In [1]: import numpy as np

In [2]: import numpy.linalg as la

In [3]: np.set_printoptions(precision=3, suppress=True, linewidth=100)

In [4]: rnd = lambda a: np.round(a, 3) + 0

In [5]: m1 = np.load("sample1.npy")

In [6]: rnd(m1)
Out[6]: 
array([[ 0.243,  0.378, -0.202],
       [ 0.378,  0.811,  0.101],
       [-0.202,  0.101,  0.946]])

In [7]: left, s, Vh = la.svd(m1)

In [8]: rnd(s)
Out[8]: array([1., 1., 0.])

In [9]: np.argmax(s[:-1] / (s[1:] + 1e-6)) + 1
Out[9]: np.int64(2)

In [10]: other = left[:, :2] @ np.diag(s[:2]) @ Vh[:2]

In [11]: la.matrix_rank(other)
Out[11]: np.int64(2)

In [12]: rnd(np.abs(m1 - other).max())
Out[12]: np.float64(0.0)

In [13]: left, s, Vh = la.svd(m1)

In [14]: evecs = Vh[:(s > 1e-8).sum()]

In [15]: rng = np.random.default_rng(470)

In [16]: x = m1[0] + -2 * m1[2] + rng.integers(2) * np.eye(3)[2]

In [17]: rnd(x)
Out[17]: array([ 0.647,  0.177, -1.094])

In [18]: rnd(la.norm(x - evecs.T @ evecs @ x))
Out[18]: np.float64(0.232)

In [19]: rnd(np.diag(evecs.T @ evecs))
Out[19]: array([0.243, 0.811, 0.946])

In [20]: np.allclose(evecs.T @ evecs @ x, x)
Out[20]: False

In [21]: rnd(la.det(m1))
Out[21]: np.float64(0.0)

In [22]: rnd((m1 + m1.T) / 2)
Out[22]: 
array([[ 0.243,  0.378, -0.202],
       [ 0.378,  0.811,  0.101],
       [-0.202,  0.101,  0.946]])

In [23]: K = np.load("dump.npy")

In [24]: K
Out[24]: 
array([[ 6.,  0., -2., -2.],
       [ 0.,  2.,  0.,  0.],
       [-2.,  0.,  3.,  1.],
       [-2.,  0.,  1.,  3.]])

In [25]: # 2 blocks once reordered

In [26]: O = K.astype(float).copy()

In [27]: for j in range(4):
    ...:     O[:, j] -= O[:, :j] @ (O[:, :j].T @ O[:, j])
    ...:     O[:, j] /= la.norm(O[:, j])
    ...: 

In [28]: rnd(O.T @ O)
Out[28]: 
array([[1., 0., 0., 0.],
       [0., 1., 0., 0.],
       [0., 0., 1., 0.],
       [0., 0., 0., 1.]])

In [29]: low = la.cholesky(K)

In [30]: rnd(low @ low.T)
Out[30]: 
array([[ 6.,  0., -2., -2.],
       [ 0.,  2.,  0.,  0.],
       [-2.,  0.,  3.,  1.],
       [-2.,  0.,  1.,  3.]])

In [31]: rnd(low)
Out[31]: 
array([[ 2.449,  0.   ,  0.   ,  0.   ],
       [ 0.   ,  1.414,  0.   ,  0.   ],
       [-0.816,  0.   ,  1.528,  0.   ],
       [-0.816,  0.   ,  0.218,  1.512]])

In [32]: ang = np.radians(15)

In [33]: Rm = np.eye(4)

In [34]: Rm[1, 1] = Rm[2, 2] = np.cos(ang)

In [35]: Rm[1, 2], Rm[2, 1] = -np.sin(ang), np.sin(ang)

In [36]: rnd(Rm)
Out[36]: 
array([[ 1.   ,  0.   ,  0.   ,  0.   ],
       [ 0.   ,  0.966, -0.259,  0.   ],
       [ 0.   ,  0.259,  0.966,  0.   ],
       [ 0.   ,  0.   ,  0.   ,  1.   ]])

In [37]: other = low @ Rm.T

In [38]: rnd(la.svd(low, compute_uv=False)), rnd(la.svd(other, compute_uv=False))
Out[38]: (array([2.828, 1.414, 1.414, 1.414]), array([2.828, 1.414, 1.414, 1.414]))

In [39]: vals, evecs = la.eig(K)

In [40]: rnd(np.sort(la.eigvals(la.inv(K))))
Out[40]: array([0.125, 0.5  , 0.5  , 0.5  ])

In [41]: rnd(np.sort(la.eigvals(K.T)))
Out[41]: array([2., 2., 2., 8.])

In [42]: rnd(np.prod(vals))
Out[42]: np.float64(64.0)

In [43]: rnd(K @ evecs[:, 0] - vals[0] * evecs[:, 0])
Out[43]: array([0., 0., 0., 0.])
